$ ipython --no-banner

In [1]: import numpy as np

In [2]: from numpy import linalg as LA

In [3]: np.set_printoptions(suppress=True, linewidth=100)

In [4]: tidy = lambda a: np.round(a, 2) + 0

In [5]: W0 = np.loadtxt("case6.csv", delimiter=",")

In [6]: W0
Out[6]: 
array([[ 1.,  1., -1., -1.,  1.,  1., -1., -1.],
       [ 1.,  1.,  1.,  1., -1., -1., -1., -1.],
       [ 1., -1.,  1., -1.,  1., -1.,  1., -1.],
       [ 1., -1.,  1., -1., -1.,  1., -1.,  1.],
       [ 1.,  1.,  1.,  1.,  1.,  1.,  1.,  1.]])

In [7]: rng = np.random.default_rng(38)

In [8]: out = W0 + rng.integers(-2, 3, (5, 4)) @ rng.integers(-2, 3, (4, 8))

In [9]: out
Out[9]: 
array([[-1.,  3.,  3.,  1., -1.,  2.,  1., -3.],
       [-2.,  3.,  0.,  1., -6., -5., -3., -2.],
       [-5.,  1.,  5.,  3., -7., -1.,  3., -5.],
       [ 1., -4., -4.,  1., -4., -1., -4.,  2.],
       [ 5., -4., -4., -1.,  6.,  3.,  0.,  4.]])

In [10]: LA.matrix_rank(out - W0, tol=1e-8)
Out[10]: np.int64(4)

In [11]: data = np.loadtxt("w.csv", delimiter=",")

In [12]: data
Out[12]: 
array([[-1.3, -0.9, -0.1],
       [ 0.1, -1. , -0.9],
       [-0.3, -0.3, -0.3],
       [ 1.2,  0.7,  0.5],
       [ 8. , -8. , -2. ],
       [ 0.1,  0.7, -2.1],
       [-1.1, -0.4, -0.3],
       [ 2.6,  0.2, -0.3],
       [ 1.8, -1. ,  0. ],
       [-0.5,  1. ,  0.4],
       [ 0.7, -0.4, -0.9],
       [-1.2, -1.2, -0.2],
       [-1. ,  0.7, -0.3],
       [ 0.3, -0.9,  1.1],
       [ 0.7,  0.1,  1.8],
       [ 0.3,  1. ,  0.1],
       [ 0.3, -1. ,  0.3],
       [-1.3, -0.6, -0.4],
       [-0.3, -0.1, -1.6],
       [ 1.1, -1.8,  1.7],
       [ 1. , -0.8,  0.3],
       [ 1.8, -0.4,  0.6],
       [-1.1, -1.4,  0.9]])

In [13]: Xs = data - data.mean(axis=0)

In [14]: evecs = LA.svd(Xs)[2][:1]

In [15]: out = Xs - Xs @ evecs.T @ evecs

In [16]: tidy(out.std(axis=0))
Out[16]: array([0.63, 0.71, 0.93])

In [17]: tidy((Xs @ evecs.T).std(axis=0))
Out[17]: array([2.43])
